In [1]: import numpy as np

In [2]: from numpy import linalg as LA

In [3]: np.set_printoptions(suppress=True, linewidth=140)

In [4]: K = np.loadtxt("out2.csv", delimiter=",")

In [5]: K
Out[5]: 
array([[  7.39,  -8.73, -14.35,   3.54,   0.  ,  -3.84,   3.54,   0.  , -12.43,  -1.92],
       [  5.05,  -4.56,  -8.68,   1.87,   0.  ,  -3.18,   1.87,   0.  ,  -7.09,  -1.59],
       [  4.79,  -4.17,  -8.11,   1.69,   0.  ,  -3.09,   1.69,   0.  ,  -6.56,  -1.55],
       [  4.75,  -4.11,  -8.02,   1.67,   0.  ,  -3.08,   1.67,   0.  ,  -6.48,  -1.54],
       [  4.46,  -3.7 ,  -7.42,   1.47,   0.  ,  -2.99,   1.47,   0.  ,  -5.93,  -1.49],
       [  3.84,  -2.87,  -6.18,   1.07,   0.  ,  -2.77,   1.07,   0.  ,  -4.79,  -1.39],
       [  2.12,  -1.09,  -3.18,   0.06,   0.  ,  -2.06,   0.06,   0.  ,  -2.15,  -1.03],
       [  1.91,  -0.93,  -2.86,  -0.05,   0.  ,  -1.95,  -0.05,   0.  ,  -1.88,  -0.98],
       [  0.6 ,  -0.28,  -1.12,  -0.5 ,   0.  ,  -1.09,  -0.5 ,   0.  ,  -0.57,  -0.55],
       [  0.03,  -0.1 ,  -0.24,  -0.22,   0.  ,  -0.25,  -0.22,   0.  ,  -0.11,  -0.13],
       [  0.  ,  -0.02,  -0.04,  -0.03,   0.  ,  -0.04,  -0.03,   0.  ,  -0.02,  -0.02],
       [  0.03,   0.17,   0.28,   0.29,   0.  ,   0.26,   0.29,   0.  ,   0.15,   0.13],
       [  0.29,   0.78,   1.01,   1.05,   0.  ,   0.76,   1.05,   0.  ,   0.63,   0.38],
       [  1.01,   2.43,   2.64,   2.42,   0.  ,   1.42,   2.42,   0.  ,   1.93,   0.71],
       [  1.57,   3.85,   3.95,   3.35,   0.  ,   1.77,   3.35,   0.  ,   3.07,   0.89],
       [  1.88,   4.68,   4.71,   3.83,   0.  ,   1.94,   3.83,   0.  ,   3.74,   0.97],
       [  2.5 ,   6.42,   6.29,   4.74,   0.  ,   2.24,   4.74,   0.  ,   5.17,   1.12],
       [  3.02,   7.95,   7.67,   5.47,   0.  ,   2.46,   5.47,   0.  ,   6.44,   1.23],
       [  3.38,   9.07,   8.68,   5.98,   0.  ,   2.6 ,   5.98,   0.  ,   7.38,   1.3 ],
       [  4.32,  12.15,  11.46,   7.26,   0.  ,   2.94,   7.26,   0.  ,   9.99,   1.47],
       [  5.54,  16.43,  15.33,   8.87,   0.  ,   3.33,   8.87,   0.  ,  13.66,   1.66],
       [  6.27,  19.15,  17.78,   9.81,   0.  ,   3.54,   9.81,   0.  ,  16.01,   1.77]])

In [6]: LA.matrix_rank(K, rtol=0.1)
Out[6]: np.int64(2)

In [7]: np.argsort(-LA.norm(K, axis=0).round(6), kind="stable")[:3]
Out[7]: array([2, 1, 8])

In [8]: LA.cond(K) > 100
Out[8]: np.True_

In [9]: round(LA.norm(K, 2) / LA.norm(K), 2)
Out[9]: np.float64(0.92)

In [10]: rk = LA.matrix_rank(K)

In [11]: rk
Out[11]: np.int64(7)

In [12]: N = LA.svd(K)[2][rk:].T

In [13]: [int(LA.matrix_rank(K[:i])) for i in range(1, len(K) + 1)]
Out[13]: [1, 2, 3, 4, 5, 6, 6, 6, 6, 6, 6, 6, 6, 6, 7, 7, 7, 7, 7, 7, 7, 7]

In [14]: Uu, sigma, VT = LA.svd(K)

In [15]: vecs = VT[:(sigma > 1e-8).sum()]

In [16]: rng = np.random.default_rng(6624)

In [17]: x = K[17] + 3 * K[21] + rng.integers(2) * np.eye(10)[0]

In [18]: x.round(2)
Out[18]: array([22.83, 65.4 , 61.01, 34.9 ,  0.  , 13.08, 34.9 ,  0.  , 54.47,  6.54])

In [19]: LA.matrix_rank(np.vstack([K, x]))
Out[19]: np.int64(7)

In [20]: np.allclose(vecs.T @ vecs @ x, x)
Out[20]: True

In [21]: np.round(np.diag(vecs.T @ vecs), 2) + 0
Out[21]: array([1. , 1. , 1. , 0.5, 0. , 1. , 0.5, 0. , 1. , 1. ])

In [22]: Uu, sigma, VT = LA.svd(K)

In [23]: sigma.round(2) + 0
Out[23]: array([64.18, 26.48,  5.03,  0.02,  0.01,  0.01,  0.01,  0.  ,  0.  ,  0.  ])

In [24]: A2 = Uu[:, :7] @ np.diag(sigma[:7]) @ VT[:7]

In [25]: LA.matrix_rank(K, rtol=0.05)
Out[25]: np.int64(3)

In [26]: round(LA.norm(K - A2, 2), 2), round(sigma[7], 2)
Out[26]: (np.float64(0.0), np.float64(0.0))

In [27]: round(np.abs(K - A2).max(), 2)
Out[27]: np.float64(0.0)

In [28]: f = np.array([2, 3, 1, 1]) + 0.5

In [29]: J = np.outer(f, f) / (f @ f)

In [30]: J.round(2)
Out[30]: 
array([[0.27, 0.38, 0.16, 0.16],
       [0.38, 0.53, 0.23, 0.23],
       [0.16, 0.23, 0.1 , 0.1 ],
       [0.16, 0.23, 0.1 , 0.1 ]])

In [31]: Uu, sigma, VT = LA.svd(J)

In [32]: np.argmax(sigma[:-1] / (sigma[1:] + 1e-6)) + 1
Out[32]: np.int64(1)

In [33]: sigma.round(2) + 0
Out[33]: array([1., 0., 0., 0.])

In [34]: A2 = Uu[:, :1] @ np.diag(sigma[:1]) @ VT[:1]

In [35]: round(np.abs(J - A2).max(), 2)
Out[35]: np.float64(0.0)

In [36]: LA.matrix_rank(J, rtol=0.05)
Out[36]: np.int64(1)

In [37]: np.round(LA.norm(J - A2) / LA.norm(J), 2)
Out[37]: np.float64(0.0)

In [38]: LA.matrix_rank(A2)
Out[38]: np.int64(1)

In [39]: round(LA.det(2 * J), 2), round(LA.det(J), 2)
Out[39]: (np.float64(0.0), np.float64(0.0))

In [40]: np.einsum("ii->", J)
Out[40]: np.float64(1.0)

In [41]: np.unique(J.round(6), axis=0).shape
Out[41]: (3, 4)

In [42]: LA.lstsq(J[:-1].T, J[-1])[2]
Out[42]: np.int32(1)

In [43]: proj = np.triu(np.array([[-3, -3, -1, 4], [-5, -3, -2, 3], [-2, 3, -2, -1], [0, 3, -1, 5]]), 1) + np.eye(4)

In [44]: A2 = proj @ J @ LA.inv(proj)

In [45]: A2.round(2)
Out[45]: 
array([[-0.38, -1.67, -3.96,  2.36],
       [ 0.54,  2.39,  5.65, -3.37],
       [ 0.  ,  0.  ,  0.  ,  0.  ],
       [ 0.16,  0.72,  1.7 , -1.01]])

In [46]: np.round(proj @ J - J @ proj, 2)
Out[46]: 
array([[-0.65, -0.1 ,  0.64, -2.46],
       [ 0.16,  1.37,  1.54, -2.79],
       [-0.16,  0.26,  0.52, -1.34],
       [ 0.  ,  0.49,  0.62, -1.24]])

In [47]: np.round(np.poly(A2), 2) + 0
Out[47]: array([ 1., -1.,  0.,  0.,  0.])

In [48]: LA.matrix_rank(A2)
Out[48]: np.int64(1)

In [49]: E = np.tanh(np.array([[-1.0, 0.7, -0.2, -0.4],
    ...:     [1.7, 0.2, 0.2, 0.9],
    ...:     [0.3, 0.6, 0.2, -1.8],
    ...:     [0.0, -0.5, -0.8, -0.9],
    ...:     [-1.1, 0.6, -0.4, -0.2],
    ...:     [-0.4, 0.8, -1.4, -0.2],
    ...:     [-1.7, -0.1, -1.3, -0.8],
    ...:     [0.3, -1.1, -0.8, 0.1],
    ...:     [-0.8, -0.7, 0.2, -1.0],
    ...:     [-1.6, -1.5, 0.2, 0.1],
    ...:     [0.2, -0.2, 0.0, 2.6],
    ...:     [1.8, 0.0, 1.3, 0.6],
    ...:     [0.8, -0.1, -0.4, -1.9],
    ...:     [-1.6, 2.0, 0.5, -1.3]]) @ np.array([[1.1, 0.8, 1.7, -0.8, 0.6, 1.3, 0.4, 0.3, 0.6],
    ...:     [1.2, 1.6, -1.3, -1.7, -1.0, 3.2, -1.2, -0.1, 0.2],
    ...:     [-0.8, -1.9, -0.5, 0.2, 1.0, 1.2, 0.7, -0.1, -0.2],
    ...:     [-0.9, -0.7, -0.2, 0.7, 1.7, 1.2, 0.0, -0.9, 0.8]]))

In [50]: E.round(2)
Out[50]: 
array([[ 0.25,  0.75, -0.98, -0.61, -0.97,  0.22, -0.88,  0.01, -0.63],
       [ 0.81,  0.58,  0.98, -0.77,  0.99,  1.  ,  0.52, -0.33,  0.94],
       [ 0.99,  0.97, -0.01, -0.99, -1.  ,  0.37, -0.43,  0.93, -0.83],
       [ 0.69,  0.87,  0.84,  0.06, -0.95, -1.  ,  0.04,  0.74, -0.58],
       [ 0.01,  0.75, -0.98, -0.35, -0.96, -0.23, -0.89, -0.17, -0.55],
       [ 0.95,  1.  , -0.75, -0.9 , -0.99,  0.12, -0.97,  0.12,  0.04],
       [-0.23,  0.91, -0.96,  0.61, -1.  , -1.  , -0.9 ,  0.34, -0.89],
       [-0.41, -0.07,  0.98,  0.91,  0.57, -1.  ,  0.71,  0.19,  0.2 ],
       [-0.75, -0.89, -0.34,  0.82, -0.86, -1.  ,  0.58,  0.61, -0.9 ],
       [-1.  , -1.  , -0.71,  1.  ,  0.72, -1.  ,  0.86, -0.41, -0.84],
       [-0.98, -0.96,  0.08,  0.96,  1.  ,  0.99,  0.31, -0.98,  0.97],
       [ 0.38, -0.9 ,  0.98, -0.64,  1.  ,  1.  ,  0.93, -0.13,  0.86],
       [ 0.99,  0.99,  0.97, -0.95, -1.  , -0.97,  0.16,  0.96, -0.75],
       [ 0.89,  0.95, -1.  , -0.99, -1.  ,  1.  , -0.99,  0.41, -0.94]])

In [51]: f, v = E[13], E[4]

In [52]: round(f @ f, 2)
Out[52]: np.float64(7.71)

In [53]: round(f @ v, 2)
Out[53]: np.float64(4.12)

In [54]: p = (f @ v) / (f @ f) * f

In [55]: np.round(LA.norm(f + v) ** 2 + LA.norm(f - v) ** 2, 2)
Out[55]: np.float64(22.95)

In [56]: p.round(2)
Out[56]: array([ 0.47,  0.51, -0.53, -0.53, -0.53,  0.53, -0.53,  0.22, -0.5 ])

In [57]: np.round(np.outer(f, v), 2) + 0
Out[57]: 
array([[ 0.01,  0.67, -0.87, -0.31, -0.86, -0.2 , -0.79, -0.15, -0.49],
       [ 0.01,  0.72, -0.94, -0.33, -0.92, -0.22, -0.85, -0.16, -0.53],
       [-0.01, -0.75,  0.98,  0.35,  0.96,  0.23,  0.89,  0.17,  0.55],
       [-0.01, -0.75,  0.98,  0.34,  0.96,  0.22,  0.89,  0.17,  0.55],
       [-0.01, -0.75,  0.98,  0.35,  0.96,  0.23,  0.89,  0.17,  0.55],
       [ 0.01,  0.75, -0.98, -0.34, -0.96, -0.23, -0.89, -0.17, -0.55],
       [-0.01, -0.75,  0.97,  0.34,  0.96,  0.22,  0.89,  0.17,  0.55],
       [ 0.  ,  0.31, -0.41, -0.14, -0.4 , -0.09, -0.37, -0.07, -0.23],
       [-0.01, -0.7 ,  0.92,  0.32,  0.9 ,  0.21,  0.84,  0.16,  0.52]])

In [58]: np.round(v - p, 2)
Out[58]: array([-0.46,  0.24, -0.45,  0.19, -0.43, -0.76, -0.36, -0.39, -0.05])

In [59]: np.round(LA.norm(K) ** 2 / LA.norm(K, 2) ** 2, 2)
Out[59]: np.float64(1.18)

In [60]: np.round(LA.norm(K, axis=0), 2)
Out[60]: array([17.07, 34.2 , 37.77, 19.34,  0.  , 11.38, 19.34,  0.  , 32.39,  5.69])

In [61]: round(LA.norm(K, 2), 2)
Out[61]: np.float64(64.18)

In [62]: LA.norm(K, axis=1).argmax()
Out[62]: np.int64(21)

In [63]: LA.lstsq(K[:-1].T, K[-1])[2]
Out[63]: np.int32(7)

In [64]: np.abs(np.diag(LA.qr(K)[1])) > 1e-9
Out[64]: array([ True,  True,  True,  True, False,  True, False, False,  True,  True])

In [65]: np.unravel_index(np.abs(E).argmax(), E.shape)
Out[65]: (np.int64(9), np.int64(5))

In [66]: LA.matrix_rank(E)
Out[66]: np.int64(9)

In [67]: np.round(E.sum(axis=0), 2)
Out[67]: array([ 2.59,  3.96, -0.91, -1.83, -4.45, -1.49, -0.96,  2.29, -3.89])

In [68]: C2 = E.T @ E

In [69]: LA.matrix_rank(C2)
Out[69]: np.int64(9)

In [70]: np.round(LA.eigvalsh(C2)[::-1], 2)
Out[70]: array([39.71, 20.7 , 12.61,  3.23,  1.34,  0.82,  0.26,  0.17,  0.08])

In [71]: (E @ E.T).shape
Out[71]: (14, 14)

In [72]: np.round(np.diag(C2), 2)
Out[72]: array([ 7.75, 10.42,  9.59,  9.  , 12.3 , 10.16,  7.32,  4.32,  8.08])

In [73]: arr = np.load("arr.npy")

In [74]: arr
Out[74]: 
array([[40, 15, 19],
       [15, 19, 13],
       [19, 13, 24]])

In [75]: A2 = np.array([[-3, -2, 2], [3, 2, 3]])

In [76]: C = np.kron(A2, arr)

In [77]: round(LA.norm(C, 2), 2), np.round(LA.norm(A2, 2) * LA.norm(arr, 2), 2)
Out[77]: (np.float64(320.29), np.float64(320.29))

In [78]: C
Out[78]: 
array([[-120,  -45,  -57,  -80,  -30,  -38,   80,   30,   38],
       [ -45,  -57,  -39,  -30,  -38,  -26,   30,   38,   26],
       [ -57,  -39,  -72,  -38,  -26,  -48,   38,   26,   48],
       [ 120,   45,   57,   80,   30,   38,  120,   45,   57],
       [  45,   57,   39,   30,   38,   26,   45,   57,   39],
       [  57,   39,   72,   38,   26,   48,   57,   39,   72]])

In [79]: A2 = C / LA.norm(C, axis=1, keepdims=True)

In [80]: C2 = A2 @ A2.T

In [81]: np.round(LA.norm(A2, axis=1), 2)
Out[81]: array([1., 1., 1., 1., 1., 1.])

In [82]: (np.abs(C2) > 0.9).astype(int)
Out[82]: 
array([[1, 0, 1, 0, 0, 0],
       [0, 1, 1, 0, 0, 0],
       [1, 1, 1, 0, 0, 0],
       [0, 0, 0, 1, 0, 1],
       [0, 0, 0, 0, 1, 1],
       [0, 0, 0, 1, 1, 1]])

In [83]: C2 = arr.T @ arr

In [84]: LA.matrix_rank(C2)
Out[84]: np.int64(3)

In [85]: np.round(LA.eigvalsh(C2)[::-1], 2)
Out[85]: array([3808.89,  170.35,   67.77])

In [86]: (arr @ arr.T).shape
Out[86]: (3, 3)

In [87]: np.trace(C2), (arr ** 2).sum()
Out[87]: (np.int64(4047), np.int64(4047))

In [88]: C2
Out[88]: 
array([[2186, 1132, 1411],
       [1132,  755,  844],
       [1411,  844, 1106]])

In [89]: np.allclose(C2, C2.T)
Out[89]: True
